% python3 -q
>>> import numpy as np
>>> np.set_printoptions(precision=2, suppress=True, linewidth=140)
>>> C = np.array([[9, 0, 1], [2, 9, 6], [2, 6, 9]])
>>> E = np.repeat(C, 30 // 3, axis=0)
>>> rng = np.random.default_rng(7598)
>>> E = E + 0.02 * rng.normal(size=E.shape)
>>> print(E.round(2) + 0)
[[ 9.02  0.    1.03]
 [ 9.01  0.    1.  ]
 [ 9.01 -0.01  0.98]
 [ 9.01 -0.01  0.98]
 [ 8.99  0.02  1.02]
 [ 9.    0.    0.97]
 [ 9.01 -0.02  1.02]
 [ 9.   -0.02  0.98]
 [ 8.98  0.01  1.01]
 [ 8.97  0.02  0.98]
 [ 2.01  9.    5.99]
 [ 1.98  8.98  5.96]
 [ 2.02  8.97  6.  ]
 [ 1.99  9.    6.  ]
 [ 2.    9.01  6.  ]
 [ 2.03  9.03  6.01]
 [ 1.96  9.    5.97]
 [ 2.04  8.98  5.99]
 [ 2.    8.99  5.97]
 [ 1.98  8.99  5.98]
 [ 2.    5.98  8.97]
 [ 1.97  5.99  9.01]
 [ 1.98  6.    8.99]
 [ 2.    5.99  8.99]
 [ 2.01  6.    9.  ]
 [ 1.99  6.01  8.98]
 [ 2.01  6.    8.97]
 [ 2.03  6.    9.03]
 [ 1.99  6.07  8.99]
 [ 2.    6.    8.98]]
>>> z = E[:, 0] > np.median(E[:, 0])
>>> u = E[z].mean(axis=0) - E[~z].mean(axis=0)
>>> print(z.astype(int))
[1 1 1 1 1 1 1 1 1 1 1 0 1 0 0 1 0 1 0 0 0 0 0 0 0 0 0 1 0 0]
>>> print(u)
[ 4.68 -4.4  -4.92]
>>> print(np.argsort(-np.abs(u).round(6), kind="stable"))
[2 0 1]
>>> print(np.round((((E - E.mean(axis=0)) @ u > 0) == z).mean(), 2))
0.83
>>> cen = E - E.mean(axis=0)
>>> Uu, s, VT = np.linalg.svd(cen, full_matrices=False)
>>> print(np.searchsorted(np.cumsum(s ** 2) / (s ** 2).sum(), 0.9) + 1)
1
>>> print(s)
[31.35  9.47  0.1 ]
>>> print(np.round(s ** 2 / (s ** 2).sum(), 2) + 0)
[0.92 0.08 0.  ]
>>> print(VT[0] * np.sign(VT[0, np.abs(VT[0]).argmax()]))
[-0.58  0.62  0.53]
>>> print((np.sign(Uu[:, 0]) == np.sign(Uu[0, 0])).astype(int))
[1 1 1 1 1 1 1 1 1 1 0 0 0 0 0 0 0 0 0 0 0 0 0 0 0 0 0 0 0 0]
>>> G = E.T @ E
>>> print(np.diag(G))
[ 889.78 1169.59 1176.59]
>>> print(np.allclose(G, G.T))
True
>>> print(G)
[[ 889.78  299.99  389.24]
 [ 299.99 1169.59 1078.21]
 [ 389.24 1078.21 1176.59]]
>>> other = np.linalg.inv(G)
>>> print(np.linalg.det(G) * other)
[[ 213602.61   66717.1  -131803.1 ]
 [  66717.1   895392.44 -842592.2 ]
 [-131803.1  -842592.2   950678.98]]
>>> print(round(float(np.linalg.slogdet(G)[0]), 2))
1.0
>>> print(np.round(np.linalg.cond(G), 2))
26.98
>>> print((np.abs(other) > 1e-9).astype(int))
[[1 1 1]
 [1 1 1]
 [1 1 1]]
>>> q, r_ = np.linalg.qr(E)
>>> print(q.shape, r_.shape)
(30, 3) (3, 3)
>>> print(np.round(q.T @ q, 2) + 0)
[[1. 0. 0.]
 [0. 1. 0.]
 [0. 0. 1.]]
>>> print(r_)
[[-29.83 -10.06 -13.05]
 [  0.    32.69  28.97]
 [  0.     0.    12.92]]
>>> print(round(abs(r_[0, 0]), 2), round(np.linalg.norm(E[:, 0]), 2))
29.83 29.83
>>> print(q)
[[-0.3  -0.09 -0.02]
 [-0.3  -0.09 -0.02]
 [-0.3  -0.09 -0.02]
 [-0.3  -0.09 -0.02]
 [-0.3  -0.09 -0.02]
 [-0.3  -0.09 -0.02]
 [-0.3  -0.09 -0.02]
 [-0.3  -0.09 -0.02]
 [-0.3  -0.09 -0.02]
 [-0.3  -0.09 -0.02]
 [-0.07  0.25 -0.18]
 [-0.07  0.25 -0.18]
 [-0.07  0.25 -0.17]
 [-0.07  0.25 -0.17]
 [-0.07  0.26 -0.18]
 [-0.07  0.26 -0.18]
 [-0.07  0.26 -0.18]
 [-0.07  0.25 -0.17]
 [-0.07  0.25 -0.18]
 [-0.07  0.25 -0.18]
 [-0.07  0.16  0.26]
 [-0.07  0.16  0.27]
 [-0.07  0.16  0.26]
 [-0.07  0.16  0.26]
 [-0.07  0.16  0.26]
 [-0.07  0.16  0.26]
 [-0.07  0.16  0.26]
 [-0.07  0.16  0.27]
 [-0.07  0.17  0.26]
 [-0.07  0.16  0.26]]
>>> arr = np.load("layer1.npy")
>>> print(arr)
[[-0.92  0.76 -0.45]
 [-0.66  0.58 -0.71]
 [ 0.83 -0.56 -0.08]
 [ 0.    0.08 -0.31]
 [ 0.76 -0.58  0.41]
 [-0.89  0.64  0.04]
 [-0.38  0.38 -0.62]
 [-0.54  0.4  -0.35]
 [ 1.   -1.    0.24]
 [ 0.89 -0.74  0.59]
 [ 0.   -0.22  0.71]
 [-0.83  0.41  0.71]
 [ 0.99 -0.91  0.41]
 [-0.95  0.71  0.41]
 [-0.38  0.4  -0.66]]
>>> z = rng.permutation(3)
>>> other = arr[:, z] * rng.choice([-1, 1], 3)
>>> print(other)
[[-0.45 -0.76 -0.92]
 [-0.71 -0.58 -0.66]
 [-0.08  0.56  0.83]
 [-0.31 -0.08  0.  ]
 [ 0.41  0.58  0.76]
 [ 0.04 -0.64 -0.89]
 [-0.62 -0.38 -0.38]
 [-0.35 -0.4  -0.54]
 [ 0.24  1.    1.  ]
 [ 0.59  0.74  0.89]
 [ 0.71  0.22  0.  ]
 [ 0.71 -0.41 -0.83]
 [ 0.41  0.91  0.99]
 [ 0.41 -0.71 -0.95]
 [-0.66 -0.4  -0.38]]
>>> Uu, _, VT = np.linalg.svd(arr.T @ other)
>>> print(np.round(Uu @ VT, 2) + 0)
[[ 0.  0.  1.]
 [ 0. -1.  0.]
 [ 1.  0.  0.]]
